$ python -q
>>> import numpy as np
>>> import numpy.linalg as la
>>> np.set_printoptions(suppress=True, linewidth=200)
>>> F = np.arange(66).reshape(11, 6) + 3
>>> F
array([[ 3,  4,  5,  6,  7,  8],
       [ 9, 10, 11, 12, 13, 14],
       [15, 16, 17, 18, 19, 20],
       [21, 22, 23, 24, 25, 26],
       [27, 28, 29, 30, 31, 32],
       [33, 34, 35, 36, 37, 38],
       [39, 40, 41, 42, 43, 44],
       [45, 46, 47, 48, 49, 50],
       [51, 52, 53, 54, 55, 56],
       [57, 58, 59, 60, 61, 62],
       [63, 64, 65, 66, 67, 68]])
>>> # rows and columns are dependent
>>> left, s, VT = la.svd(F)
>>> s.round(2) + 0
array([327.24,   6.54,   0.  ,   0.  ,   0.  ,   0.  ])
>>> A2 = left[:, :2] @ np.diag(s[:2]) @ VT[:2]
>>> round(float(la.norm(F - A2) / la.norm(F)), 2)
0.0
>>> la.matrix_rank(A2)
np.int64(2)
>>> np.round(F @ la.pinv(F) @ F, 2)
array([[ 3.,  4.,  5.,  6.,  7.,  8.],
       [ 9., 10., 11., 12., 13., 14.],
       [15., 16., 17., 18., 19., 20.],
       [21., 22., 23., 24., 25., 26.],
       [27., 28., 29., 30., 31., 32.],
       [33., 34., 35., 36., 37., 38.],
       [39., 40., 41., 42., 43., 44.],
       [45., 46., 47., 48., 49., 50.],
       [51., 52., 53., 54., 55., 56.],
       [57., 58., 59., 60., 61., 62.],
       [63., 64., 65., 66., 67., 68.]])
>>> np.unique(F.round(6), axis=0).shape
(11, 6)
>>> np.abs(np.diag(la.qr(F)[1])) > 1e-9
array([ True,  True, False, False, False, False])
>>> blk = np.stack([F, 2 * F, F[::-1]])
>>> (blk @ F.T).shape
(3, 11, 11)
>>> np.einsum("bij,cij->bc", blk, blk)
array([[107129, 214258,  59609],
       [214258, 428516, 119218],
       [ 59609, 119218, 107129]])
>>> la.matrix_rank(blk)
array([2, 2, 2])
>>> np.round(la.norm(F, 2) / la.norm(F), 2)
np.float64(1.0)
>>> A2 = np.array([[-2, -2, -1, -3, -4, 0, -1, 4, 5], [-1, 5, 1, -5, 5, 4, -4, -3, -4]])
>>> M = A2.T @ A2
>>> M
array([[  5,  -1,   1,  11,   3,  -4,   6,  -5,  -6],
       [ -1,  29,   7, -19,  33,  20, -18, -23, -30],
       [  1,   7,   2,  -2,   9,   4,  -3,  -7,  -9],
       [ 11, -19,  -2,  34, -13, -20,  23,   3,   5],
       [  3,  33,   9, -13,  41,  20, -16, -31, -40],
       [ -4,  20,   4, -20,  20,  16, -16, -12, -16],
       [  6, -18,  -3,  23, -16, -16,  17,   8,  11],
       [ -5, -23,  -7,   3, -31, -12,   8,  25,  32],
       [ -6, -30,  -9,   5, -40, -16,  11,  32,  41]])
>>> # looks like rank 2
>>> rng = np.random.default_rng(9320)
>>> idx = rng.permutation(9)
>>> idx
array([2, 6, 3, 5, 7, 4, 1, 0, 8])
>>> A2 = M[idx][:, idx]
>>> A2
array([[  2,  -3,  -2,   4,  -7,   9,   7,   1,  -9],
       [ -3,  17,  23, -16,   8, -16, -18,   6,  11],
       [ -2,  23,  34, -20,   3, -13, -19,  11,   5],
       [  4, -16, -20,  16, -12,  20,  20,  -4, -16],
       [ -7,   8,   3, -12,  25, -31, -23,  -5,  32],
       [  9, -16, -13,  20, -31,  41,  33,   3, -40],
       [  7, -18, -19,  20, -23,  33,  29,  -1, -30],
       [  1,   6,  11,  -4,  -5,   3,  -1,   5,  -6],
       [ -9,  11,   5, -16,  32, -40, -30,  -6,  41]])
>>> np.round(np.sort(np.abs(la.eigvals(A2))), 2) + 0
array([  0.  ,   0.  ,   0.  ,   0.  ,   0.  ,   0.  ,   0.  ,  53.96, 156.04])
>>> np.diag(A2)
array([ 2, 17, 34, 16, 25, 41, 29,  5, 41])
